% python3 -q
>>> import numpy as np
>>> np.set_printoptions(precision=3, suppress=True, linewidth=200)
>>> def tidy(a):
...     return np.round(a, 3) + 0
... 
>>> M = np.load("test14.npy")
>>> M
array([[ 1,  1,  2,  3, -2,  0, -3,  2, -1],
       [ 3,  2, -3, -2,  2, -1,  0,  1, -1],
       [-3,  1,  2,  3,  0,  3,  0,  0, -1],
       [-2,  3,  0,  3,  1,  0,  0, -1,  3],
       [ 1,  3, -1,  3, -2,  1,  1, -1,  1],
       [-1, -1, -3, -2,  2, -2,  2, -1,  3],
       [-3,  2, -1,  2,  2,  0, -1,  2,  3],
       [-3,  2, -1,  2,  2,  0, -1,  2,  3]])
>>> tidy(M @ np.linalg.pinv(M) @ M)
array([[ 1.,  1.,  2.,  3., -2.,  0., -3.,  2., -1.],
       [ 3.,  2., -3., -2.,  2., -1.,  0.,  1., -1.],
       [-3.,  1.,  2.,  3.,  0.,  3.,  0.,  0., -1.],
       [-2.,  3.,  0.,  3.,  1.,  0.,  0., -1.,  3.],
       [ 1.,  3., -1.,  3., -2.,  1.,  1., -1.,  1.],
       [-1., -1., -3., -2.,  2., -2.,  2., -1.,  3.],
       [-3.,  2., -1.,  2.,  2.,  0., -1.,  2.,  3.],
       [-3.,  2., -1.,  2.,  2.,  0., -1.,  2.,  3.]])
>>> np.allclose(M[:-1].T @ np.linalg.lstsq(M[:-1].T, M[-1])[0], M[-1])
True
>>> try:
...     np.linalg.inv(M)
... except np.linalg.LinAlgError as e:
...     print("failed:", e)
... 
failed: Last 2 dimensions of the array must be square
>>> G = M.T @ M
>>> np.trace(G), (M ** 2).sum()
(np.int64(269), np.int64(269))
>>> tidy(np.linalg.svd(M, compute_uv=False) ** 2)
array([111.976,  82.719,  34.177,  25.645,  11.429,   2.737,   0.317,   0.   ])
>>> tidy(np.linalg.eigvalsh(G)[::-1])
array([111.976,  82.719,  34.177,  25.645,  11.429,   2.737,   0.317,   0.   ,   0.   ])
>>> np.allclose(G, G.T)
True
>>> np.diag(G)
array([43, 33, 29, 52, 25, 15, 16, 16, 40])
>>> f = np.array([4, 2])
>>> np.correlate(M[0], M[7], "full")
array([  3,   5,   7,  12,   0,  -3,  -2,  11,   3, -10,  -3, -15,  11, -10,  14,  -8,   3])
>>> np.cross(M[0, :3], M[7, :3])
array([-5, -5,  5])
>>> np.array([np.convolve(row, f, "same") for row in M])
array([[  4,   6,  10,  16,  -2,  -4, -12,   2,   0],
       [ 12,  14,  -8, -14,   4,   0,  -2,   4,  -2],
       [-12,  -2,  10,  16,   6,  12,   6,   0,  -4],
       [ -8,   8,   6,  12,  10,   2,   0,  -4,  10],
       [  4,  14,   2,  10,  -2,   0,   6,  -2,   2],
       [ -4,  -6, -14, -14,   4,  -4,   4,   0,  10],
       [-12,   2,   0,   6,  12,   4,  -4,   6,  16],
       [-12,   2,   0,   6,  12,   4,  -4,   6,  16]])
>>> feats = np.array([[0, 3, 2, 3, 1],
...     [0, 0, -2, 1, -2],
...     [0, 0, 0, 0, 0],
...     [0, 0, 0, 0, 2],
...     [0, 0, 0, 0, 0]])
>>> # row 4 repeats row 2
>>> feats @ feats
array([[ 0,  0, -6,  3,  0],
       [ 0,  0,  0,  0,  2],
       [ 0,  0,  0,  0,  0],
       [ 0,  0,  0,  0,  0],
       [ 0,  0,  0,  0,  0]])
>>> np.prod(np.diag(feats)), tidy(np.linalg.det(feats))
(np.int64(0), np.float64(0.0))
>>> tidy(np.sort(np.linalg.eigvals(feats)))
array([0., 0., 0., 0., 0.])
>>> rng = np.random.default_rng(152523)
>>> Y = M + rng.integers(-2, 3, (8, 7)) @ rng.integers(-2, 3, (7, 9))
>>> Y
array([[ -1,   2,   5,  10,   5,   9,   2,   3,  -8],
       [  1,  -5,  -3,  -1,   3,  -3,   5,   0,  -2],
       [  6,   5,   7,  -1,  -3,   8,  -3,  -2,  -3],
       [  2,   3,   1,  -1,  -2,  -5,  -2,  -5,   6],
       [  6,   0,  13,   0, -12,   5,   4,   6,  -7],
       [-12,  -5,  -6,   0,  -2, -17,   5,   2,   9],
       [ -4,   4,  -6,   0,  -2,  -4,  -7,   5,   8],
       [ -7,  -5,  -7,   9,   3,  -9,   3,  -1,   7]])
>>> tidy(np.linalg.svd(Y - M, compute_uv=False))
array([31.808, 20.9  , 19.052, 10.656,  5.046,  4.366,  0.61 ,  0.   ])
>>> np.abs(Y - M).sum(axis=1)
array([42, 20, 37, 26, 57, 51, 32, 45])
>>> Y - M
array([[ -2,   1,   3,   7,   7,   9,   5,   1,  -7],
       [ -2,  -7,   0,   1,   1,  -2,   5,  -1,  -1],
       [  9,   4,   5,  -4,  -3,   5,  -3,  -2,  -2],
       [  4,   0,   1,  -4,  -3,  -5,  -2,  -4,   3],
       [  5,  -3,  14,  -3, -10,   4,   3,   7,  -8],
       [-11,  -4,  -3,   2,  -4, -15,   3,   3,   6],
       [ -1,   2,  -5,  -2,  -4,  -4,  -6,   3,   5],
       [ -4,  -7,  -6,   7,   1,  -9,   4,  -3,   4]])
>>> np.linalg.matrix_rank(Y - M, tol=1e-8)
np.int64(7)
>>> arr = np.load("layer11.npy")
>>> arr
array([[ 4,  5,  6,  7,  8,  9, 10, 11, 12],
       [13, 14, 15, 16, 17, 18, 19, 20, 21],
       [22, 23, 24, 25, 26, 27, 28, 29, 30],
       [31, 32, 33, 34, 35, 36, 37, 38, 39],
       [40, 41, 42, 43, 44, 45, 46, 47, 48],
       [49, 50, 51, 52, 53, 54, 55, 56, 57]])
>>> # rows and columns are dependent
>>> [round(float(x), 3) for x in np.linalg.svd(arr, compute_uv=False)[:3]]
[251.552, 8.519, 0.0]
>>> np.linalg.matrix_rank(arr, rtol=0.1)
np.int64(1)
>>> tidy(np.linalg.norm(arr, 2) / np.linalg.norm(arr))
np.float64(0.999)
>>> rk = np.linalg.matrix_rank(arr)
>>> rk
np.int64(2)
>>> null = np.linalg.svd(arr)[2][rk:].T
>>> np.linalg.matrix_rank(arr.T @ arr), np.linalg.matrix_rank(arr @ arr.T)
(np.int64(2), np.int64(2))
>>> [int(np.linalg.matrix_rank(np.delete(arr, i, axis=0))) for i in range(6)]
[2, 2, 2, 2, 2, 2]
>>> [int(np.linalg.matrix_rank(arr[:i])) for i in range(1, len(arr) + 1)]
[1, 2, 2, 2, 2, 2]
>>> np.allclose(arr @ null, 0)
True
>>> f, g = arr[0], arr[1]
>>> f @ g
np.int64(1284)
>>> p = (f @ g) / (f @ f) * f
>>> tidy(g - p)
array([ 4.925,  3.906,  2.887,  1.868,  0.849, -0.17 , -1.189, -2.208, -3.226])
>>> np.outer(f, g)
array([[ 52,  56,  60,  64,  68,  72,  76,  80,  84],
       [ 65,  70,  75,  80,  85,  90,  95, 100, 105],
       [ 78,  84,  90,  96, 102, 108, 114, 120, 126],
       [ 91,  98, 105, 112, 119, 126, 133, 140, 147],
       [104, 112, 120, 128, 136, 144, 152, 160, 168],
       [117, 126, 135, 144, 153, 162, 171, 180, 189],
       [130, 140, 150, 160, 170, 180, 190, 200, 210],
       [143, 154, 165, 176, 187, 198, 209, 220, 231],
       [156, 168, 180, 192, 204, 216, 228, 240, 252]])
>>> f = np.array([3, -1])
>>> np.polyval(f, arr[0])
array([11, 14, 17, 20, 23, 26, 29, 32, 35])
>>> np.cross(arr[0, :3], arr[4, :3])
array([-36,  72, -36])
>>> Uu, sigma, Vh = np.linalg.svd(arr)
>>> V = Vh[:(sigma > 1e-8).sum()]
>>> x0 = arr[2] + -3 * arr[0] + rng.integers(2) * np.eye(9)[5]
>>> x0
array([10.,  8.,  6.,  4.,  2.,  1., -2., -4., -6.])
>>> tidy(np.linalg.norm(x0 - V.T @ V @ x0))
np.float64(0.934)
>>> tidy(np.diag(V.T @ V))
array([0.378, 0.261, 0.178, 0.128, 0.111, 0.128, 0.178, 0.261, 0.378])
>>> np.linalg.matrix_rank(np.vstack([arr, x0]))
np.int64(3)
>>> E = np.array([[5, 4, 2, 5, 3],
...     [2, 1, -1, 2, 0],
...     [2, 1, -1, 2, 0],
...     [2, 1, -1, 2, 0],
...     [6, 5, 3, 6, 4],
...     [0, -1, -3, 0, -2],
...     [4, 3, 1, 4, 2]])
>>> W1 = np.array([[0, 2], [0, 0], [3, 1], [3, 0], [1, 2]])
>>> b = np.array([1, 0])
>>> hid = np.maximum(E @ W1 + b, 0)
>>> hid
array([[25, 18],
       [ 4,  3],
       [ 4,  3],
       [ 4,  3],
       [32, 23],
       [ 0,  0],
       [18, 13]])
>>> basis = np.array([[-4, -1], [-2, -3]])
>>> hid @ basis
array([[-136,  -79],
       [ -22,  -13],
       [ -22,  -13],
       [ -22,  -13],
       [-174, -101],
       [   0,    0],
       [ -98,  -57]])
>>> Q, V = np.linalg.qr(hid[:, :1])[0], np.linalg.qr(hid[:, 1:])[0]
>>> sigma = np.linalg.svd(Q.T @ V, compute_uv=False)
>>> (sigma > 0.9).sum()
np.int64(1)
>>> Uu, sigma, Vh = np.linalg.svd(E)
>>> np.argmax(sigma[:-1] / (sigma[1:] + 1e-6)) + 1
np.int64(2)
>>> tidy(sigma)
array([16.368,  4.806,  0.   ,  0.   ,  0.   ])
>>> Y = Uu[:, :2] @ np.diag(sigma[:2]) @ Vh[:2]
>>> tidy(np.abs(E - Y).max())
np.float64(0.0)
>>> basis = np.sign(np.array([[-2, -1, 1, 2], [2, 0, 1, 0], [-2, 1, -2, 1], [-2, 1, -2, -1]]))
>>> Y = (np.tril(basis, -1) + np.eye(4)) @ (np.triu(basis, 1) + np.eye(4))
>>> ev = np.array([1, 0, 2, 0])
>>> A = np.rint(Y * ev @ np.linalg.inv(Y)) + 0
>>> A
array([[-4.,  3., -1., -1.],
       [-8.,  5., -1., -3.],
       [-4.,  1.,  1., -3.],
       [ 4., -3.,  1.,  1.]])
>>> # rank 2
>>> rk = np.linalg.matrix_rank(A)
>>> rk
np.int64(2)
>>> null = np.linalg.svd(A)[2][rk:].T
>>> tidy(A @ null)
array([[0., 0.],
       [0., 0.],
       [0., 0.],
       [0., 0.]])
>>> [int(np.linalg.matrix_rank(A[:, :j + 1])) for j in range(4)]
[1, 2, 2, 2]
